$ python -q
>>> import numpy as np
>>> np.set_printoptions(suppress=True, linewidth=100)
>>> tidy = lambda a: np.round(a, 2) + 0
>>> X = np.loadtxt("x.csv", delimiter=",")
>>> X
array([[-3.81, -8.26, -1.29,  2.  ,  5.11],
       [-5.52, -6.62,  1.01, -3.9 ,  4.88],
       [-1.38, -5.19, -1.75, -1.3 ,  3.99],
       [-9.01, -9.82,  5.75, -0.19,  2.31],
       [ 4.5 , -1.43,  5.49, -2.61, -7.89],
       [ 2.89,  1.4 , -6.18, -3.7 ,  4.88],
       [ 6.17,  3.78, -0.43,  4.11, -5.49],
       [-0.03, -3.97, -4.09, -0.12,  4.99],
       [-6.5 , -4.2 ,  5.38,  3.92, -1.09],
       [ 1.88,  0.59,  1.3 , -2.98, -2.13],
       [ 1.76,  2.2 ,  7.57, -7.12, -7.91],
       [ 5.92, -0.57, -1.51, -7.79, -0.72],
       [ 7.88,  5.76, -3.17,  3.72, -4.07],
       [-1.91, -3.8 ,  1.81, -4.09,  1.1 ],
       [-0.63,  1.01, -9.23,  0.65,  9.47],
       [-4.01, -2.81, -1.28,  4.72,  3.62],
       [-8.1 , -7.44,  4.54, -5.  ,  3.52],
       [ 2.41,  3.02, -0.41, -3.27, -1.14],
       [-6.51, -8.2 ,  1.34,  3.82,  3.9 ],
       [ 0.38,  7.21,  1.5 ,  2.73, -3.79],
       [-3.91,  0.42,  3.73,  1.86, -1.63],
       [ 0.09, -1.62, -6.29,  4.06,  5.77],
       [ 0.55, -1.19,  6.91, -3.85, -6.4 ],
       [-2.47, -1.38,  6.67, -0.79, -4.72],
       [ 9.5 ,  2.2 , -0.7 , -8.01, -4.53],
       [ 5.38, -3.01,  0.22, -7.5 , -1.72],
       [-2.12,  1.41, -0.53, -4.58,  2.69],
       [ 2.99, -2.81, -2.52,  2.9 ,  0.44],
       [ 0.69,  0.39, -2.5 ,  7.31,  0.4 ],
       [ 2.7 ,  4.23,  3.81,  1.5 , -6.87],
       [ 2.99,  4.01, -6.12,  3.68,  2.59],
       [-5.7 , -4.99, -0.81,  1.89,  5.31],
       [ 0.12,  6.  , -2.7 , -2.13,  2.03],
       [ 3.61, -4.39, -0.25, -7.38,  0.2 ],
       [ 6.08,  1.36,  1.86, -0.07, -6.28],
       [-1.67,  5.01,  1.47,  4.39, -2.31],
       [ 1.88,  0.6 ,  1.28, -3.  , -2.13],
       [ 4.23,  7.63, -3.11,  3.71, -2.02],
       [ 1.72, -4.78,  0.81, -1.18, -0.79],
       [ 3.3 , -1.38,  2.01, -8.94, -2.12]])
>>> W2 = X[[11, 2]].astype(float)
>>> for _ in range(3):
...     z = np.linalg.norm(X[:, None] - W2, axis=-1).argmin(axis=1)
...     W2 = np.array([X[z == j].mean(axis=0) for j in range(2)])
... 
>>> z
array([1, 1, 1, 1, 0, 1, 0, 1, 1, 0, 0, 0, 0, 1, 1, 1, 1, 0, 1, 0, 1, 1, 0, 0, 0, 0, 1, 1, 1, 0, 0,
       1, 0, 0, 0, 0, 0, 0, 1, 0])
>>> np.abs(W2[1] - W2[0]).argmax()
np.int64(4)
>>> m1 = np.array([[3, 3, 3, 3, 3, 3],
...     [3, 6, 6, 6, 6, 6],
...     [3, 6, 9, 9, 9, 9],
...     [3, 6, 9, 12, 12, 12],
...     [3, 6, 9, 12, 15, 15],
...     [3, 6, 9, 12, 15, 18]])
>>> print(m1)
[[ 3  3  3  3  3  3]
 [ 3  6  6  6  6  6]
 [ 3  6  9  9  9  9]
 [ 3  6  9 12 12 12]
 [ 3  6  9 12 15 15]
 [ 3  6  9 12 15 18]]
>>> # symmetric
>>> def softmax(z):
...     e = np.exp(z - z.max(axis=-1, keepdims=True))
...     return e / e.sum(axis=-1, keepdims=True)
... 
>>> tidy(softmax(X).sum(axis=1))
array([1., 1., 1., 1., 1., 1., 1., 1., 1., 1., 1., 1., 1., 1., 1., 1., 1., 1., 1., 1., 1., 1., 1.,
       1., 1., 1., 1., 1., 1., 1., 1., 1., 1., 1., 1., 1., 1., 1., 1., 1.])
>>> print(tidy(softmax(X[24] + 5)))
[1. 0. 0. 0. 0.]
>>> tidy(softmax(10 * X[24]))
array([1., 0., 0., 0., 0.])
>>> scores = X @ X.T / np.sqrt(5)
>>> softmax(scores).round(6).argmax(axis=1)
array([ 3, 16,  0,  3, 10, 14, 12, 14,  3, 10, 10, 24, 12, 16, 14, 18,  3, 24,  3, 19,  8, 14, 10,
       10, 24, 24, 16, 21, 28, 29, 14,  3, 32, 25, 24, 19, 10, 12, 33, 24])
>>> vals, V = np.linalg.eigh(m1)
>>> vec = np.array([2, 1, 2, 2, 2, 1])
>>> vec @ m1 @ vec
np.int64(744)
>>> tidy(V * np.maximum(vals, 0) @ V.T)
array([[ 3.,  3.,  3.,  3.,  3.,  3.],
       [ 3.,  6.,  6.,  6.,  6.,  6.],
       [ 3.,  6.,  9.,  9.,  9.,  9.],
       [ 3.,  6.,  9., 12., 12., 12.],
       [ 3.,  6.,  9., 12., 15., 15.],
       [ 3.,  6.,  9., 12., 15., 18.]])
>>> tidy(V * np.abs(vals) @ V.T)
array([[ 3.,  3.,  3.,  3.,  3.,  3.],
       [ 3.,  6.,  6.,  6.,  6.,  6.],
       [ 3.,  6.,  9.,  9.,  9.,  9.],
       [ 3.,  6.,  9., 12., 12., 12.],
       [ 3.,  6.,  9., 12., 15., 15.],
       [ 3.,  6.,  9., 12., 15., 18.]])
>>> tidy(vec @ m1 @ vec / (vec @ vec)), tidy(vals[0]), tidy(vals[-1])
(np.float64(41.33), np.float64(0.8), np.float64(51.62))
>>> C2 = m1.T @ m1
>>> np.linalg.matrix_rank(C2)
np.int64(6)
>>> print(np.trace(C2), (m1 ** 2).sum())
2709 2709
>>> print((m1 @ m1.T).shape)
(6, 6)
>>> tidy(np.linalg.eigvalsh(C2)[::-1])
array([2664.68,   35.57,    5.4 ,    1.79,    0.92,    0.63])
>>> np.diag(C2)
array([ 54, 189, 369, 558, 720, 819])
>>> np.allclose(C2, C2.T)
True
>>> Lm = np.linalg.cholesky(m1)
>>> tidy(Lm)
array([[1.73, 0.  , 0.  , 0.  , 0.  , 0.  ],
       [1.73, 1.73, 0.  , 0.  , 0.  , 0.  ],
       [1.73, 1.73, 1.73, 0.  , 0.  , 0.  ],
       [1.73, 1.73, 1.73, 1.73, 0.  , 0.  ],
       [1.73, 1.73, 1.73, 1.73, 1.73, 0.  ],
       [1.73, 1.73, 1.73, 1.73, 1.73, 1.73]])
>>> tidy(np.diag(Lm) ** 2)
array([3., 3., 3., 3., 3., 3.])
>>> tidy(np.prod(np.diag(Lm)) ** 2), tidy(np.linalg.det(m1))
(np.float64(729.0), np.float64(729.0))
>>> r0, g = m1[0], m1[4]
>>> print(r0 @ g)
180
>>> r0 @ r0
np.int64(54)
>>> p = (r0 @ g) / (r0 @ r0) * r0
>>> np.outer(r0, g)
array([[ 9, 18, 27, 36, 45, 45],
       [ 9, 18, 27, 36, 45, 45],
       [ 9, 18, 27, 36, 45, 45],
       [ 9, 18, 27, 36, 45, 45],
       [ 9, 18, 27, 36, 45, 45],
       [ 9, 18, 27, 36, 45, 45]])
>>> (g - p) @ r0
np.float64(0.0)
>>> tidy(np.linalg.norm(r0 + g) ** 2 + np.linalg.norm(r0 - g) ** 2)
np.float64(1548.0)
>>> g - p
array([-7., -4., -1.,  2.,  5.,  5.])
>>> p
array([10., 10., 10., 10., 10., 10.])
>>> E = np.loadtxt("a.csv", delimiter=",")
>>> E
array([[0., 0., 0., 1., 0., 1., 0., 0.],
       [0., 0., 0., 0., 0., 0., 0., 0.],
       [0., 0., 0., 0., 0., 0., 0., 1.],
       [1., 0., 0., 0., 0., 1., 1., 0.],
       [0., 0., 0., 0., 0., 0., 0., 1.],
       [1., 0., 0., 1., 0., 0., 0., 1.],
       [0., 0., 0., 1., 0., 0., 0., 0.],
       [0., 0., 1., 0., 1., 1., 0., 0.]])
>>> # symmetric
>>> vec = np.array([-4, 0, -5, -3, 1])
>>> y = X @ vec
>>> coef, lr = np.zeros(5), 1 / np.linalg.norm(X, 2) ** 2
>>> for i in range(150):
...     coef -= lr * X.T @ (X @ coef - y)
...     if i % 50 == 0: print(i, round(np.linalg.norm(X @ coef - y), 2))
... 
0 62.42
50 0.62
100 0.62
>>> tidy(coef)
array([-2.02,  0.56, -2.05, -2.38,  3.88])
>>> Uu, sigma, VT = np.linalg.svd(E)
>>> np.argmax(sigma[:-1] / (sigma[1:] + 1e-6)) + 1
np.int64(6)
>>> M2 = Uu[:, :6] @ np.diag(sigma[:6]) @ VT[:6]
>>> np.linalg.matrix_rank(E, rtol=0.05)
np.int64(6)
>>> tidy(M2)
array([[0., 0., 0., 1., 0., 1., 0., 0.],
       [0., 0., 0., 0., 0., 0., 0., 0.],
       [0., 0., 0., 0., 0., 0., 0., 1.],
       [1., 0., 0., 0., 0., 1., 1., 0.],
       [0., 0., 0., 0., 0., 0., 0., 1.],
       [1., 0., 0., 1., 0., 0., 0., 1.],
       [0., 0., 0., 1., 0., 0., 0., 0.],
       [0., 0., 1., 0., 1., 1., 0., 0.]])
>>> cen = X - X.mean(axis=0)
>>> Uu, sigma, VT = np.linalg.svd(cen, full_matrices=False)
>>> tidy(sigma)
array([39.55, 32.54, 26.36, 14.9 ,  0.13])
>>> tidy((sigma ** 2).sum() ** 2 / (sigma ** 4).sum())
np.float64(3.06)
>>> tidy(np.abs(VT[-1]))
array([0.43, 0.12, 0.63, 0.13, 0.62])
>>> rank = np.linalg.matrix_rank(E)
>>> rank
np.int64(6)
>>> ns = np.linalg.svd(E)[2][rank:].T
>>> [int(np.linalg.matrix_rank(E[:i])) for i in range(1, len(E) + 1)]
[1, 1, 2, 3, 3, 4, 5, 6]
>>> print(np.allclose(E @ ns, 0))
True
>>> tidy(E @ ns)
array([[0., 0.],
       [0., 0.],
       [0., 0.],
       [0., 0.],
       [0., 0.],
       [0., 0.],
       [0., 0.],
       [0., 0.]])
>>> vals, V = np.linalg.eigh(E)
>>> np.unique(vals.round(6) + 0, return_counts=True)[1]
array([1, 1, 1, 2, 1, 1, 1])
>>> tidy(vals.sum()), np.trace(E)
(np.float64(0.0), np.float64(0.0))
>>> tidy(V @ np.diag(vals) @ V.T)
array([[0., 0., 0., 1., 0., 1., 0., 0.],
       [0., 0., 0., 0., 0., 0., 0., 0.],
       [0., 0., 0., 0., 0., 0., 0., 1.],
       [1., 0., 0., 0., 0., 1., 1., 0.],
       [0., 0., 0., 0., 0., 0., 0., 1.],
       [1., 0., 0., 1., 0., 0., 0., 1.],
       [0., 0., 0., 1., 0., 0., 0., 0.],
       [0., 0., 1., 0., 1., 1., 0., 0.]])
>>> tidy(np.linalg.eigvalsh(E @ E))
array([0.  , 0.  , 0.08, 0.56, 2.  , 2.  , 3.69, 5.66])
>>> W0 = np.load("m.npy")
>>> W0
array([[ 12,  -9,  -6,  -6, -12,  -6,  -9,  -9,   0,   6,   9,  12,  -9],
       [ 12,  -9,  -6,  -6, -12,  -6,  -9,  -9,   0,   6,   9,  12,  -9],
       [  4,  -3,  -2,  -2,  -4,  -2,  -3,  -3,   0,   2,   3,   4,  -3],
       [  8,  -6,  -4,  -4,  -8,  -4,  -6,  -6,   0,   4,   6,   8,  -6],
       [ -4,   3,   2,   2,   4,   2,   3,   3,   0,  -2,  -3,  -4,   3],
       [ -4,   3,   2,   2,   4,   2,   3,   3,   0,  -2,  -3,  -4,   3],
       [ -8,   6,   4,   4,   8,   4,   6,   6,   0,  -4,  -6,  -8,   6]])
>>> rank = np.linalg.matrix_rank(W0)
>>> rank
np.int64(1)
>>> ns = np.linalg.svd(W0)[2][rank:].T
>>> np.allclose(W0 @ ns, 0)
True
>>> np.linalg.matrix_rank(W0, rtol=0.1)
np.int64(1)
>>> np.linalg.cond(W0) > 100
np.True_
>>> print(np.argsort(-np.linalg.norm(W0, axis=0).round(6), kind="stable")[:3])
[ 0  4 11]
>>> Uu, sigma, VT = np.linalg.svd(W0)
>>> print(tidy(sigma))
[56.22  0.    0.    0.    0.    0.    0.  ]
>>> M2 = Uu[:, :1] @ np.diag(sigma[:1]) @ VT[:1]
>>> np.linalg.matrix_rank(W0, rtol=0.05)
np.int64(1)
>>> tidy(np.linalg.norm(W0 - M2) / np.linalg.norm(W0))
np.float64(0.0)
>>> Uu, sigma, VT = np.linalg.svd(W0)
>>> V = VT[:(sigma > 1e-8).sum()]
>>> rng = np.random.default_rng(35993)
>>> vec = W0[0] + 2 * W0[2] + rng.integers(2) * np.eye(13)[10]
>>> vec
array([ 20., -15., -10., -10., -20., -10., -15., -15.,   0.,  10.,  16.,  20., -15.])
>>> tidy(np.linalg.norm(vec - V.T @ V @ vec))
np.float64(0.96)
>>> tidy(W0 @ np.linalg.pinv(W0) @ W0)
array([[ 12.,  -9.,  -6.,  -6., -12.,  -6.,  -9.,  -9.,   0.,   6.,   9.,  12.,  -9.],
       [ 12.,  -9.,  -6.,  -6., -12.,  -6.,  -9.,  -9.,   0.,   6.,   9.,  12.,  -9.],
       [  4.,  -3.,  -2.,  -2.,  -4.,  -2.,  -3.,  -3.,   0.,   2.,   3.,   4.,  -3.],
       [  8.,  -6.,  -4.,  -4.,  -8.,  -4.,  -6.,  -6.,   0.,   4.,   6.,   8.,  -6.],
       [ -4.,   3.,   2.,   2.,   4.,   2.,   3.,   3.,   0.,  -2.,  -3.,  -4.,   3.],
       [ -4.,   3.,   2.,   2.,   4.,   2.,   3.,   3.,   0.,  -2.,  -3.,  -4.,   3.],
       [ -8.,   6.,   4.,   4.,   8.,   4.,   6.,   6.,   0.,  -4.,  -6.,  -8.,   6.]])
>>> np.allclose(W0[:-1].T @ np.linalg.lstsq(W0[:-1].T, W0[-1])[0], W0[-1])
True
>>> np.linalg.lstsq(W0[:-1].T, W0[-1])[2]
np.int32(1)
>>> tidy(np.trace(np.linalg.pinv(W0) @ W0))
np.float64(1.0)
>>> np.abs(np.diag(np.linalg.qr(W0)[1])) > 1e-9
array([ True, False, False, False, False, False, False])
>>> F = np.array([[-1, 2, 0, -1],
...     [1, 0, 2, 2],
...     [2, -2, -2, -2],
...     [2, -1, 0, -1],
...     [0, 1, 1, -2],
...     [-2, 0, -1, 2],
...     [2, 2, -2, 0]])
>>> print(F)
[[-1  2  0 -1]
 [ 1  0  2  2]
 [ 2 -2 -2 -2]
 [ 2 -1  0 -1]
 [ 0  1  1 -2]
 [-2  0 -1  2]
 [ 2  2 -2  0]]
>>> blk = np.stack([F, 4 * F, F[::-1]])
>>> blk.shape
(3, 7, 4)
>>> np.linalg.matrix_rank(blk.reshape(3, -1))
np.int64(2)
>>> blk.sum(axis=0)
array([[ -3,  12,  -2,  -5],
       [  3,   0,   9,  12],
       [ 10,  -9,  -9, -12],
       [ 12,  -6,   0,  -6],
       [  2,   3,   3, -12],
       [ -9,   0,  -3,  12],
       [  9,  12, -10,  -1]])
>>> M = np.load("data.npy")
>>> M
array([[1, 1, 1],
       [1, 1, 1],
       [0, 0, 0],
       [2, 2, 1],
       [0, 0, 0],
       [1, 1, 1],
       [3, 3, 1],
       [2, 2, 1],
       [2, 2, 0],
       [1, 1, 1],
       [0, 0, 0],
       [0, 0, 0],
       [0, 0, 0],
       [1, 1, 1],
       [1, 1, 1],
       [2, 2, 1]])
>>> M2 = M[0, 0] * M[1:] - np.outer(M[1:, 0], M[0])
>>> M2
array([[ 0,  0,  0],
       [ 0,  0,  0],
       [ 0,  0, -1],
       [ 0,  0,  0],
       [ 0,  0,  0],
       [ 0,  0, -2],
       [ 0,  0, -1],
       [ 0,  0, -2],
       [ 0,  0,  0],
       [ 0,  0,  0],
       [ 0,  0,  0],
       [ 0,  0,  0],
       [ 0,  0,  0],
       [ 0,  0,  0],
       [ 0,  0, -1]])
>>> M[:, 0] / M[0, 0]
array([1., 1., 0., 2., 0., 1., 3., 2., 2., 1., 0., 0., 0., 1., 1., 2.])
>>> np.flatnonzero(~M2.round(6).any(axis=1))
array([ 0,  1,  3,  4,  8,  9, 10, 11, 12, 13])
>>> np.linalg.matrix_rank(M2), np.linalg.matrix_rank(M)
(np.int64(1), np.int64(2))
>>> z = M[:, 0] > np.median(M[:, 0])
>>> r0 = M[z].mean(axis=0) - M[~z].mean(axis=0)
>>> ((M - M.mean(axis=0)) @ r0 > 0).astype(int)
array([0, 0, 0, 1, 0, 0, 1, 1, 1, 0, 0, 0, 0, 0, 0, 1])
>>> cen = M - M.mean(axis=0)
>>> Uu, sigma, VT = np.linalg.svd(cen, full_matrices=False)
>>> tidy(sigma ** 2 / (sigma ** 2).sum())
array([0.93, 0.07, 0.  ])
>>> tidy((sigma ** 2).sum() ** 2 / (sigma ** 4).sum())
np.float64(1.15)
>>> print(cen.mean(axis=0))
[0. 0. 0.]
>>> tidy(sigma)
array([5.24, 1.46, 0.  ])
